$ python3 -q
>>> import numpy as np
>>> from numpy import linalg as LA
>>> np.set_printoptions(precision=3, suppress=True, linewidth=140)
>>> E = np.load("run18.npy")
>>> E
array([[ -9.996,   1.999,  15.99 ],
       [ -9.104,   1.77 ,  13.922],
       [ -5.314,   1.131,   6.117],
       [ -5.001,   1.103,   5.554],
       [ -4.372,   1.057,   4.465],
       [ -4.317,   1.054,   4.373],
       [ -3.32 ,   1.012,   2.792],
       [ -1.755,   1.   ,   0.714],
       [ -1.148,   0.993,   0.09 ],
       [  0.03 ,   0.658,  -0.456],
       [  0.052,   0.609,  -0.426],
       [ -0.495,  -1.061,   0.579],
       [ -0.733,  -1.487,   0.746],
       [ -1.231,  -2.343,   0.993],
       [ -1.439,  -2.692,   1.064],
       [ -1.613,  -2.984,   1.112],
       [ -1.76 ,  -3.229,   1.145],
       [ -2.243,  -4.035,   1.21 ],
       [ -3.362,  -5.913,   1.147],
       [ -4.66 ,  -8.14 ,   0.776],
       [ -4.739,  -8.276,   0.745],
       [ -5.207,  -9.096,   0.539],
       [ -7.039, -12.381,  -0.553],
       [ -7.554, -13.329,  -0.935],
       [-11.862, -21.637,  -5.231]])
>>> W2 = E[[2, 6]].astype(float)
>>> for _ in range(6):
...     lab = LA.norm(E[:, None] - W2, axis=-1).argmin(axis=1)
...     W2 = np.array([E[lab == j].mean(axis=0) for j in range(2)])
... 
>>> lab
array([0, 0, 0, 0, 0, 0, 1, 1, 1, 1, 1, 1, 1, 1, 1, 1, 1, 1, 1, 1, 1, 1, 1, 1, 1])
>>> np.bincount(lab)
array([ 6, 19])
>>> feats = np.load("layer7.npy")
>>> feats
array([[ -7.584,  -1.3  ,  -1.5  ],
       [  2.01 ,  -0.3  ,   0.4  ],
       [  3.266,   0.8  ,   0.7  ],
       [ -4.916,   0.   ,  -1.   ],
       [  5.504,  -0.4  ,   1.1  ],
       [ -6.959,  -0.8  ,  -1.4  ],
       [ -0.921,   0.9  ,  -0.2  ],
       [  1.022,   0.1  ,   0.2  ],
       [ -0.948,  -0.5  ,  -0.2  ],
       [-11.306,   0.3  ,  -2.3  ],
       [  1.492,  -0.4  ,   0.3  ],
       [  1.571,  -1.4  ,   0.3  ],
       [  4.868,   2.9  ,   1.   ],
       [  8.018,   0.7  ,   1.6  ],
       [  3.847,  -0.8  ,   0.8  ],
       [  4.37 ,   1.4  ,   0.9  ],
       [ -3.596,   0.1  ,  -0.7  ],
       [ -4.638,  -1.2  ,  -0.9  ],
       [ -0.062,   0.7  ,   0.   ],
       [ 13.408,   0.2  ,   2.7  ],
       [ 10.845,   0.1  ,   2.2  ],
       [ -2.968,   0.3  ,  -0.6  ],
       [ -0.567,  -1.8  ,  -0.1  ],
       [ -0.115,   0.4  ,   0.   ],
       [  2.955,   2.1  ,   0.6  ],
       [ -8.109,   2.5  ,  -1.6  ],
       [  0.921,  -0.4  ,   0.2  ]])
>>> x = np.array([0, 2, 3])
>>> target = E @ x
>>> np.round(LA.lstsq(E, target)[0], 3) + 0
array([0., 2., 3.])
>>> rng = np.random.default_rng(22581)
>>> target = target + 0.1 * rng.normal(size=25)
>>> target
array([ 51.882,  45.355,  20.607,  18.843,  15.447,  15.306,  10.409,   4.147,   2.267,  -0.102,  -0.115,  -0.299,  -0.818,  -1.662,
        -2.208,  -2.752,  -2.936,  -4.429,  -8.377, -13.934, -14.29 , -16.59 , -26.455, -29.41 , -58.949])
>>> b, *_ = LA.lstsq(E, target)
>>> np.round(LA.norm(target - E @ b), 3)
np.float64(0.262)
>>> [round(float(LA.norm(LA.solve(E.T @ E + lam * np.eye(3), E.T @ target))), 2) for lam in (0, 1, 10, 100)]
[3.6, 3.59, 3.52, 3.18]
>>> np.round(E.T @ (target - E @ b), 3) + 0
array([0., 0., 0.])
>>> b.round()
array([-0.,  2.,  3.])
>>> cov = np.cov(feats, rowvar=False)
>>> np.argwhere(np.triu(np.abs(np.corrcoef(feats.T)) > 0.8, 1))
array([[0, 2]])
>>> np.corrcoef(feats.T)
array([[1.   , 0.145, 1.   ],
       [0.145, 1.   , 0.147],
       [1.   , 0.147, 1.   ]])
>>> np.polyfit(feats[:, 2], feats[:, 0], 1)
array([ 4.967, -0.037])
>>> cov
array([[32.454,  0.937,  6.533],
       [ 0.937,  1.294,  0.192],
       [ 6.533,  0.192,  1.315]])
>>> hat = feats @ LA.solve(feats.T @ feats, feats.T)
>>> np.round(hat @ feats[:, 2], 3) + 0
array([-1.5,  0.4,  0.7, -1. ,  1.1, -1.4, -0.2,  0.2, -0.2, -2.3,  0.3,  0.3,  1. ,  1.6,  0.8,  0.9, -0.7, -0.9,  0. ,  2.7,  2.2, -0.6,
       -0.1,  0. ,  0.6, -1.6,  0.2])
>>> Ac = feats - feats.mean(axis=0)
>>> Uu, s, vt = LA.svd(Ac, full_matrices=False)
>>> s
array([29.643,  5.737,  0.088])
>>> np.abs(vt[0]).argmax()
np.int64(0)
>>> np.searchsorted(np.cumsum(s ** 2) / (s ** 2).sum(), 0.9) + 1
np.int64(1)
>>> M2 = np.array([[-1], [5], [-3], [-2]])
>>> W2 = np.array([[0, 0, 2, 2]])
>>> arr = M2 @ W2 + 0.05 * rng.normal(size=(4, 4))
>>> arr
array([[ 0.02 , -0.046, -1.989, -2.018],
       [ 0.004,  0.118,  9.975,  9.943],
       [ 0.005,  0.007, -6.012, -5.958],
       [ 0.026, -0.08 , -4.008, -3.901]])
>>> M2 = np.c_[feats[:, :2] @ np.array([[2, 3], [3, 0]]), np.array([0, 1, -1, -2, -3, 2, 1, -2, -3, 2, 3, 1, -3, -1, 2, 3, -2, 3, 1, 0, 1, -3, 3, -1, 2, -3, -1])]
>>> M2
array([[-19.068, -22.752,   0.   ],
       [  3.12 ,   6.03 ,   1.   ],
       [  8.932,   9.798,  -1.   ],
       [ -9.832, -14.748,  -2.   ],
       [  9.808,  16.512,  -3.   ],
       [-16.318, -20.877,   2.   ],
       [  0.858,  -2.763,   1.   ],
       [  2.344,   3.066,  -2.   ],
       [ -3.396,  -2.844,  -3.   ],
       [-21.712, -33.918,   2.   ],
       [  1.784,   4.476,   3.   ],
       [ -1.058,   4.713,   1.   ],
       [ 18.436,  14.604,  -3.   ],
       [ 18.136,  24.054,  -1.   ],
       [  5.294,  11.541,   2.   ],
       [ 12.94 ,  13.11 ,   3.   ],
       [ -6.892, -10.788,  -2.   ],
       [-12.876, -13.914,   3.   ],
       [  1.976,  -0.186,   1.   ],
       [ 27.416,  40.224,   0.   ],
       [ 21.99 ,  32.535,   1.   ],
       [ -5.036,  -8.904,  -3.   ],
       [ -6.534,  -1.701,   3.   ],
       [  0.97 ,  -0.345,  -1.   ],
       [ 12.21 ,   8.865,   2.   ],
       [ -8.718, -24.327,  -3.   ],
       [  0.642,   2.763,  -1.   ]])
>>> np.round(LA.lstsq(feats, M2[:, 0])[0], 3) + 0
array([2., 3., 0.])
>>> LA.matrix_rank(np.c_[feats, M2])
np.int64(4)
>>> np.round(LA.norm(M2 - feats @ LA.lstsq(feats, M2)[0], axis=0), 3) + 0
array([ 0.   ,  0.   , 10.207])
>>> d = LA.norm(E[:, None] - E[None], axis=-1)
>>> d.shape
(25, 25)
>>> (d + 1e9 * np.eye(25)).round(6).argmin(axis=1)
array([ 1,  0,  3,  2,  5,  4,  5,  8,  7, 10,  9, 12, 11, 14, 15, 16, 15, 16, 17, 20, 19, 20, 23, 22, 23])
>>> np.flatnonzero(d[14] < d.mean() / 2)
array([ 7,  8,  9, 10, 11, 12, 13, 14, 15, 16, 17, 18])
>>> LA.matrix_rank(d ** 2)
np.int64(5)
>>> d.mean(axis=1).argmax()
np.int64(24)
>>> LA.cond(arr) > 100
np.True_
>>> LA.matrix_rank(arr, rtol=0.1)
np.int64(1)
>>> np.abs(LA.svd(arr)[2][-1])
array([0.962, 0.159, 0.155, 0.156])
>>> M2 = LA.inv(arr)
>>> np.round(LA.slogdet(arr)[0], 3)
np.float64(-1.0)
>>> np.round(arr @ M2, 3) + 0
array([[1., 0., 0., 0.],
       [0., 1., 0., 0.],
       [0., 0., 1., 0.],
       [0., 0., 0., 1.]])
>>> (np.abs(M2) > 1e-9).astype(int)
array([[1, 1, 1, 1],
       [1, 1, 1, 1],
       [1, 1, 1, 1],
       [1, 1, 1, 1]])
>>> np.round(LA.cond(arr), 3)
np.float64(748.466)
>>> round(float(LA.det(arr) * LA.det(M2)), 3)
1.0
>>> np.round(LA.det(arr) * M2, 3) + 0
array([[-0.085, -0.045, -0.033, -0.02 ],
       [-0.003, -0.014, -0.029,  0.01 ],
       [-0.024,  0.002,  0.001,  0.017],
       [ 0.024, -0.002,  0.   , -0.017]])
>>> np.allclose(M2, arr.T)
False
>>> A = np.array([[-1, -2, 5], [-9, 4, -1], [9, -6, -7], [7, 5, 6]]) * (rng.random((4, 3)) < 0.3)
>>> A
array([[-1,  0,  0],
       [ 0,  0,  0],
       [ 0, -6, -7],
       [ 0,  5,  6]])
>>> lab = rng.permutation(3)
>>> M2 = A[:, lab] * rng.choice([-1, 1], 3)
>>> M2
array([[ 1,  0,  0],
       [ 0,  0,  0],
       [ 0,  6,  7],
       [ 0, -5, -6]])
>>> Uu, _, vt = LA.svd(A.T @ M2)
>>> np.round(Uu @ vt, 3) + 0
array([[-1.,  0.,  0.],
       [ 0., -1.,  0.],
       [ 0.,  0., -1.]])
>>> lab
array([0, 1, 2])
>>> Uu, s, vt = LA.svd(A)
>>> np.argmax(s[:-1] / (s[1:] + 1e-6)) + 1
np.int64(1)
>>> M2 = Uu[:, :1] @ np.diag(s[:1]) @ vt[:1]
>>> LA.matrix_rank(A, rtol=0.05)
np.int64(2)
>>> round(LA.norm(A - M2) / LA.norm(A), 3)
np.float64(0.083)
>>> W0 = np.load("mat.npy")
>>> W0
array([[ 1,  1, -1, -1,  1,  1, -1, -1],
       [ 1,  1, -1, -1, -1, -1,  1,  1]])
>>> x = np.array([1, 1, 8, 0, 7, 8, 1, 3])
>>> np.sign((W0 @ x).round(6))
array([ 1, -1])
>>> W0 @ (2 * x)
array([ 10, -34])
>>> W0 @ np.eye(8)[3]
array([-1., -1.])
>>> def softmax(z):
...     e = np.exp(z - z.max(axis=-1, keepdims=True))
...     return e / e.sum(axis=-1, keepdims=True)
... 
>>> np.round(softmax(10 * W0[1]), 3) + 0
array([0.25, 0.25, 0.  , 0.  , 0.  , 0.  , 0.25, 0.25])
>>> softmax(W0).sum(axis=1)
array([1., 1.])
>>> S = W0 @ W0.T / np.sqrt(8)
>>> softmax(S + np.triu(np.full(S.shape, -np.inf), 1))
array([[1.   , 0.   ],
       [0.056, 0.944]])
>>> softmax(S)
array([[0.944, 0.056],
       [0.056, 0.944]])
